>>> import numpy as np
>>> np.set_printoptions(precision=2, suppress=True, linewidth=200)
>>> def tidy(a):
...     return np.round(a, 2) + 0
... 
>>> other = np.array([[1, -3, 0, 2, -3, -1, 1],
...     [-1, 2, -2, 2, 2, -1, 3],
...     [1, 1, 1, 0, 1, 0, 0],
...     [3, 0, 1, -3, 3, 3, 0],
...     [2, 1, 0, -3, 2, 2, 1],
...     [-2, -2, 2, 3, 3, -1, 2],
...     [2, 0, 3, -2, -3, -1, -2]])
>>> X = np.tril(other)
>>> X
array([[ 1,  0,  0,  0,  0,  0,  0],
       [-1,  2,  0,  0,  0,  0,  0],
       [ 1,  1,  1,  0,  0,  0,  0],
       [ 3,  0,  1, -3,  0,  0,  0],
       [ 2,  1,  0, -3,  2,  0,  0],
       [-2, -2,  2,  3,  3, -1,  0],
       [ 2,  0,  3, -2, -3, -1, -2]])
>>> O, evecs = np.linalg.qr(X[:, :6])[0], np.linalg.qr(X[:, 6:])[0]
>>> sigma = np.linalg.svd(O.T @ evecs, compute_uv=False)
>>> tidy(np.linalg.norm(O @ O.T - evecs @ evecs.T, 2))
np.float64(1.0)
>>> tidy(sigma)
array([0.99])
>>> [int(np.linalg.matrix_rank(np.linalg.matrix_power(X, p))) for p in range(1, 8)]
[7, 7, 7, 7, 7, 7, 7]
>>> vec = np.array([-1, 2, 0, 0, 2, 1, 1])
>>> target = X @ vec
>>> beta, lr = np.zeros(7), 1 / np.linalg.norm(X, 2) ** 2
>>> for i in range(12):
...     beta -= lr * X.T @ (X @ beta - target)
...     if i % 2 == 0: print(i, round(np.linalg.norm(X @ beta - target), 2))
... 
0 7.86
2 4.66
4 3.32
6 2.61
8 2.13
10 1.76
>>> tidy(beta)
array([-0.69,  1.51, -0.68,  0.07,  1.95,  0.27,  0.7 ])
>>> E = np.load("dump.npy")
>>> tidy(E)
array([[ 0.03, -0.03, -0.03, -0.14, -0.08],
       [-0.03,  0.03,  0.03,  0.14,  0.08],
       [-0.03,  0.03,  0.03,  0.14,  0.08],
       [-0.14,  0.14,  0.14,  0.68,  0.41],
       [-0.08,  0.08,  0.08,  0.41,  0.24]])
>>> tidy(np.linalg.norm(E) ** 2 / np.linalg.norm(E, 2) ** 2)
np.float64(1.0)
>>> tidy(E[4] @ E[3])
np.float64(0.41)
>>> tidy(np.linalg.norm(E[4] - E[3]))
np.float64(0.33)
>>> tidy(np.linalg.norm(E[4], 1)), tidy(np.linalg.norm(E[4], np.inf))
(np.float64(0.89), np.float64(0.41))
>>> tidy(np.linalg.norm(E, 2))
np.float64(1.0)
>>> tidy(np.linalg.norm(E, axis=0))
array([0.16, 0.16, 0.16, 0.82, 0.49])
>>> t3 = np.stack([E, 2 * E, E[::-1]])
>>> np.linalg.matrix_rank(t3)
array([1, 1, 1])
>>> t3.shape
(3, 5, 5)
>>> np.linalg.matrix_rank(t3.reshape(3, -1))
np.int64(2)
>>> tidy(t3.sum(axis=0))
array([[ 0.  ,  0.  ,  0.  ,  0.  ,  0.  ],
       [-0.22,  0.22,  0.22,  1.08,  0.65],
       [-0.11,  0.11,  0.11,  0.54,  0.32],
       [-0.43,  0.43,  0.43,  2.16,  1.3 ],
       [-0.22,  0.22,  0.22,  1.08,  0.65]])
>>> proj = np.triu(np.array([[3, 1, -5, -5, -4],
...     [-1, 2, 2, -3, 2],
...     [-2, -5, 2, 5, -4],
...     [-5, -1, 1, 2, -3],
...     [4, -5, 2, -4, -2]]), 1) + np.eye(5)
>>> other = proj @ E @ np.linalg.inv(proj)
>>> tidy(np.trace(other)), np.trace(E)
(np.float64(1.0), np.float64(1.0))
>>> def softmax(z):
...     e = np.exp(z - z.max(axis=-1, keepdims=True))
...     return e / e.sum(axis=-1, keepdims=True)
... 
>>> softmax(E).sum(axis=1)
array([1., 1., 1., 1., 1.])
>>> tidy(softmax(E[3] + 5))
array([0.13, 0.17, 0.17, 0.3 , 0.23])
>>> S = E @ E.T / np.sqrt(5)
>>> tidy(softmax(S)[3] @ E)
array([-0.06,  0.06,  0.06,  0.28,  0.17])
>>> tidy(softmax(S + np.triu(np.full(S.shape, -np.inf), 1)))
array([[1.  , 0.  , 0.  , 0.  , 0.  ],
       [0.49, 0.51, 0.  , 0.  , 0.  ],
       [0.33, 0.34, 0.34, 0.  , 0.  ],
       [0.21, 0.24, 0.24, 0.31, 0.  ],
       [0.18, 0.19, 0.19, 0.22, 0.21]])
>>> softmax(S).round(6).argmax(axis=1)
array([0, 3, 3, 3, 3])
>>> tidy(np.linalg.eigvals(E).sum().real)
np.float64(1.0)
>>> tidy(np.linalg.det(E[::-1]))
np.float64(0.0)
>>> tidy(np.poly(E))
array([ 1., -1.,  0.,  0.,  0.,  0.])
>>> feats = np.load("a.npy")
>>> feats
array([[0, 1, 0, 0],
       [0, 0, 0, 0],
       [0, 0, 0, 1],
       [0, 0, 0, 0]])
>>> # triangular: eigenvalues sit on the diagonal
>>> (np.linalg.matrix_power((feats != 0) + (feats.T != 0) + np.eye(4), 4) > 0).astype(int)
array([[1, 1, 0, 0],
       [1, 1, 0, 0],
       [0, 0, 1, 1],
       [0, 0, 1, 1]])
>>> feats @ feats
array([[0, 0, 0, 0],
       [0, 0, 0, 0],
       [0, 0, 0, 0],
       [0, 0, 0, 0]])
>>> feats @ feats
array([[0, 0, 0, 0],
       [0, 0, 0, 0],
       [0, 0, 0, 0],
       [0, 0, 0, 0]])
>>> np.allclose(feats, feats.T)
False
>>> np.linalg.matrix_power(feats, 4)
array([[0, 0, 0, 0],
       [0, 0, 0, 0],
       [0, 0, 0, 0],
       [0, 0, 0, 0]])
>>> assert feats == feats.T
Traceback (most recent call last):
  File "<python-input-50>", line 1, in <module>
    assert feats == feats.T
           ^^^^^^^^^^^^^^^^
ValueError: The truth value of an array with more than one element is ambiguous. Use a.any() or a.all()
>>> np.allclose(feats @ feats.T, feats.T @ feats)
False
>>> feats.inv()
Traceback (most recent call last):
  File "<python-input-52>", line 1, in <module>
    feats.inv()
    ^^^^^^^^^
AttributeError: 'numpy.ndarray' object has no attribute 'inv'
>>> (feats + feats.T) / 2
array([[0. , 0.5, 0. , 0. ],
       [0.5, 0. , 0. , 0. ],
       [0. , 0. , 0. , 0.5],
       [0. , 0. , 0.5, 0. ]])
>>> np.trace(feats)
np.int64(0)
